% python3 -q
>>> import numpy as np
>>> from numpy import linalg as LA
>>> np.set_printoptions(suppress=True, linewidth=120)
>>> rd = lambda a: np.round(a, 2) + 0
>>> K = np.load("out17.npy")
>>> K
array([[ 0.  , -0.16, -0.56, -0.36,  0.28],
       [ 0.  , -0.28, -0.98, -0.63,  0.49],
       [ 0.  ,  0.2 ,  0.7 ,  0.45, -0.35]])
>>> Uu, sv, VT = LA.svd(K)
>>> rd(sv)
array([1.75, 0.  , 0.  ])
>>> np.argmax(sv[:-1] / (sv[1:] + 1e-6)) + 1
np.int64(1)
>>> other = Uu[:, :1] @ np.diag(sv[:1]) @ VT[:1]
>>> rd(np.abs(K - other).max())
np.float64(0.0)
>>> Uu, sv, VT = LA.svd(K)
>>> evecs = VT[:(sv > 1e-8).sum()]
>>> rng = np.random.default_rng(3116)
>>> vec = K[0] + -3 * K[2] + rng.integers(2) * np.eye(5)[2]
>>> rd(vec)
array([ 0.  , -0.76, -2.66, -1.71,  1.33])
>>> rd(LA.norm(vec - evecs.T @ evecs @ vec))
np.float64(0.0)
>>> r = LA.matrix_rank(K)
>>> r
np.int64(1)
>>> null = LA.svd(K)[2][r:].T
>>> [int(LA.matrix_rank(np.delete(K, i, axis=0))) for i in range(3)]
[1, 1, 1]
>>> np.argsort(-LA.norm(K, axis=0).round(6), kind="stable")[:3]
array([2, 3, 4])
>>> q, _ = LA.qr(np.array([[0.1, -0.8, -0.1, 0.2, -0.2],
...     [2.0, 0.7, 1.2, 1.4, 0.4],
...     [1.8, 1.9, 0.7, -1.2, -2.8],
...     [0.1, -0.6, 1.2, -0.2, 0.2],
...     [0.6, 2.2, 0.3, -0.7, 0.3]]))
>>> evecs, _ = LA.qr(np.array([[-0.8, 0.3, 0.2, -1.2, -0.1, 2.2, -0.8],
...     [0.3, 0.6, 1.2, 0.9, 1.1, 1.4, 0.4],
...     [0.3, 0.3, -0.7, 0.1, 0.9, 1.2, -0.1],
...     [0.3, 0.8, -0.6, 0.4, -1.3, 0.4, -0.2],
...     [-0.4, 0.3, -0.9, 0.6, -0.1, 0.2, -2.3],
...     [1.1, -0.8, -1.5, -1.7, -1.8, 0.3, 0.3],
...     [-0.7, 1.6, -0.3, -1.1, -0.3, 1.4, 1.0]]))
>>> sv = 20 * 0.7 ** np.arange(5)
>>> W0 = q[:, :5] * sv @ evecs[:5]
>>> rd(W0)
array([[-1.44,  2.5 , -5.69, -2.66, -2.51,  1.48, -0.27],
       [ 6.72, -1.66, -2.78, -7.65,  3.15, 11.35, -1.12],
       [ 6.4 , -0.73,  3.95, -4.64, -4.25,  9.2 ,  4.74],
       [-2.43,  5.22, -0.41,  1.18,  6.66,  3.69,  3.  ],
       [ 3.26, -5.55,  6.3 , -3.17,  1.39, -1.91,  7.04]])
>>> u = np.array([1, 5, 9])
>>> rd(np.cross(W0[3, :3], W0[2, :3]))
array([ 20.33,   6.98, -31.65])
>>> rd(W0.mean(axis=0))
array([ 2.5 , -0.05,  0.28, -3.39,  0.89,  4.76,  2.68])
>>> rd(W0.sum(axis=1))
array([-8.59,  8.02, 14.67, 16.91,  7.35])
>>> np.count_nonzero(W0)
np.int64(35)
>>> rd(LA.svd(W0, compute_uv=False))
array([20.  , 14.  ,  9.8 ,  6.86,  4.8 ])
>>> rd(W0.sum(axis=0))
array([ 12.52,  -0.23,   1.38, -16.94,   4.43,  23.82,  13.38])
>>> rd(LA.norm(W0))
np.float64(27.61)
>>> np.unravel_index(np.abs(W0).argmax(), W0.shape)
(np.int64(1), np.int64(5))
